$ python -q
>>> import numpy as np
>>> np.set_printoptions(precision=1, suppress=True, linewidth=200)
>>> tidy = lambda a: np.round(a, 1) + 0
>>> data = np.loadtxt("mat.csv", delimiter=",")
>>> data
array([[ 0.,  2.,  0.,  0.,  0.,  0.],
       [-2.,  1.,  0.,  0.,  0.,  0.],
       [ 1., -1.,  0.,  0.,  0.,  0.],
       [ 0.,  0.,  0.,  2.,  0.,  0.],
       [ 0.,  0., -2.,  1.,  0.,  0.],
       [ 0.,  0.,  1., -1.,  0.,  0.],
       [ 0.,  0.,  0.,  0.,  0.,  2.],
       [ 0.,  0.,  0.,  0., -2.,  1.],
       [ 0.,  0.,  0.,  0.,  1., -1.]])
>>> vec = np.array([3, 9, 5, 0, 5, 7])
>>> y = data @ vec
>>> tidy(np.linalg.lstsq(data, y)[0])
array([3., 9., 5., 0., 5., 7.])
>>> tidy(np.linalg.pinv(data) @ data)
array([[1., 0., 0., 0., 0., 0.],
       [0., 1., 0., 0., 0., 0.],
       [0., 0., 1., 0., 0., 0.],
       [0., 0., 0., 1., 0., 0.],
       [0., 0., 0., 0., 1., 0.],
       [0., 0., 0., 0., 0., 1.]])
>>> y
array([ 18.,   3.,  -6.,   0., -10.,   5.,  14.,  -3.,  -2.])
>>> rng = np.random.default_rng(867)
>>> y = y + 0.3 * rng.normal(size=9)
>>> tidy(y)
array([17.8,  3.1, -6.1, -0.7, -9.6,  5.4, 14.2, -3.1, -1.9])
>>> beta, *_ = np.linalg.lstsq(data, y)
>>> beta.round()
array([ 3.,  9.,  5., -0.,  5.,  7.])
>>> tidy(beta)
array([ 2.9,  8.9,  4.7, -0.4,  5.1,  7.1])
>>> tidy(np.linalg.norm(y - data @ beta))
np.float64(0.4)
>>> tidy(np.linalg.norm(data, axis=1))
array([2. , 2.2, 1.4, 2. , 2.2, 1.4, 2. , 2.2, 1.4])
>>> tidy(np.linalg.norm(data) ** 2 / np.linalg.norm(data, 2) ** 2)
np.float64(3.9)
>>> tidy(np.linalg.norm(data, 2))
np.float64(2.9)
>>> data[7] @ data[1]
np.float64(0.0)
>>> np.linalg.norm(data, axis=1).argmax()
np.int64(1)
>>> tidy(np.linalg.norm(data, axis=0))
array([2.2, 2.4, 2.2, 2.4, 2.2, 2.4])
>>> other = np.c_[data[:, :3] @ np.array([[3, 1, -3], [-2, 1, -2], [-2, 2, 0]]), np.array([1, 1, 2, -1, 0, -2, -1, -1, 1])]
>>> other
array([[-4.,  2., -4.,  1.],
       [-8., -1.,  4.,  1.],
       [ 5.,  0., -1.,  2.],
       [ 0.,  0.,  0., -1.],
       [ 4., -4.,  0.,  0.],
       [-2.,  2.,  0., -2.],
       [ 0.,  0.,  0., -1.],
       [ 0.,  0.,  0., -1.],
       [ 0.,  0.,  0.,  1.]])
>>> tidy(np.linalg.norm(np.linalg.qr(data)[0].T @ other, axis=0) ** 2 / ((other ** 2).sum(axis=0) + 1e-12))
array([1. , 1. , 1. , 0.3])
>>> np.linalg.matrix_rank(np.c_[data, other])
np.int64(7)
>>> K = np.load("data.npy")
>>> K
array([[-0.6, -0.2,  0.4],
       [-1.5,  0.6,  1.4],
       [ 0.2,  0.6, -0.2],
       [-0.4, -1.4,  0.4],
       [ 0.4, -0.2, -0.4],
       [ 1.7,  0.1, -1.6],
       [ 0.8,  0.8, -0.8],
       [ 1.7, -0.3, -1.8],
       [-1.4,  0.9,  1.4],
       [-0.5,  1.8,  0.6],
       [ 1.5,  0.4, -1.5],
       [-0.1, -1.5,  0.1],
       [ 0.9, -1.8, -0.7],
       [ 0. ,  1.1,  0. ],
       [ 0.3,  2.3, -0.4],
       [ 1.8,  0.8, -1.9],
       [-1.1, -0.4,  1.1],
       [-0.5, -0.3,  0.5],
       [ 1.4, -0.3, -1.4],
       [ 0.1,  1. ,  0.1]])
>>> hat = K @ np.linalg.solve(K.T @ K, K.T)
>>> tidy(np.linalg.eigvalsh(hat))
array([0., 0., 0., 0., 0., 0., 0., 0., 0., 0., 0., 0., 0., 0., 0., 0., 0., 1., 1., 1.])
>>> np.allclose(hat @ hat, hat)
True
>>> G = np.cov(K, rowvar=False)
>>> np.argsort(-K.std(axis=0).round(6), kind="stable")
array([1, 0, 2])
>>> tidy(np.polyfit(K[:, 0], K[:, 1], 1))
array([-0.1,  0.2])
>>> tidy(K.sum(axis=1))
array([-0.4,  0.5,  0.6, -1.4, -0.2,  0.2,  0.8, -0.4,  0.9,  1.9,  0.4, -1.5, -1.6,  1.1,  2.2,  0.7, -0.4, -0.3, -0.3,  1.2])
>>> tidy(K.mean(axis=0))
array([ 0.2,  0.2, -0.2])
>>> np.linalg.rank(K)
Traceback (most recent call last):
  File "<python-input-37>", line 1, in <module>
    np.linalg.rank(K)
    ^^^^^^^^^^^^^^
AttributeError: module 'numpy.linalg' has no attribute 'rank'
>>> np.count_nonzero(K)
np.int64(58)
>>> tidy(K.sum(axis=0))
array([ 4.7,  4. , -4.7])
>>> np.linalg.matrix_rank(K)
np.int64(3)
>>> tidy(np.linalg.svd(K, compute_uv=False))
array([6.5, 4.7, 0.3])
>>> K.shape
(20, 3)
>>> tidy(K - K[0])
array([[ 0. ,  0. ,  0. ],
       [-0.9,  0.8,  1. ],
       [ 0.8,  0.8, -0.6],
       [ 0.2, -1.2,  0. ],
       [ 1. ,  0. , -0.8],
       [ 2.3,  0.3, -2. ],
       [ 1.4,  1. , -1.2],
       [ 2.3, -0.1, -2.2],
       [-0.8,  1.1,  1. ],
       [ 0.1,  2. ,  0.2],
       [ 2.1,  0.6, -1.9],
       [ 0.5, -1.3, -0.3],
       [ 1.5, -1.6, -1.1],
       [ 0.6,  1.3, -0.4],
       [ 0.9,  2.5, -0.8],
       [ 2.4,  1. , -2.3],
       [-0.5, -0.2,  0.7],
       [ 0.1, -0.1,  0.1],
       [ 2. , -0.1, -1.8],
       [ 0.7,  1.2, -0.3]])
>>> X = np.loadtxt("layer9.csv", delimiter=",")
>>> X
array([[ 3., -2.,  1., -3.],
       [ 3., -2., -3., -2.],
       [-2.,  3., -2., -2.],
       [ 0., -1.,  1.,  1.]])
>>> Q, Rm = np.linalg.qr(X)
>>> tidy(Q.T @ Q)
array([[1., 0., 0., 0.],
       [0., 1., 0., 0.],
       [0., 0., 1., 0.],
       [0., 0., 0., 1.]])
>>> np.allclose(Rm.T @ Rm, X.T @ X)
True
>>> tidy(Rm)
array([[-4.7,  3.8,  0.4,  2.3],
       [ 0. , -1.8,  2.6,  3.3],
       [ 0. ,  0. , -2.9,  0.5],
       [ 0. ,  0. ,  0. , -1.1]])
>>> tidy(Q)
array([[-0.6, -0.3, -0.7,  0.3],
       [-0.6, -0.3,  0.7,  0. ],
       [ 0.4, -0.8,  0.1,  0.5],
       [ 0. ,  0.6,  0.1,  0.8]])
>>> tidy(Q @ Rm)
array([[ 3., -2.,  1., -3.],
       [ 3., -2., -3., -2.],
       [-2.,  3., -2., -2.],
       [ 0., -1.,  1.,  1.]])
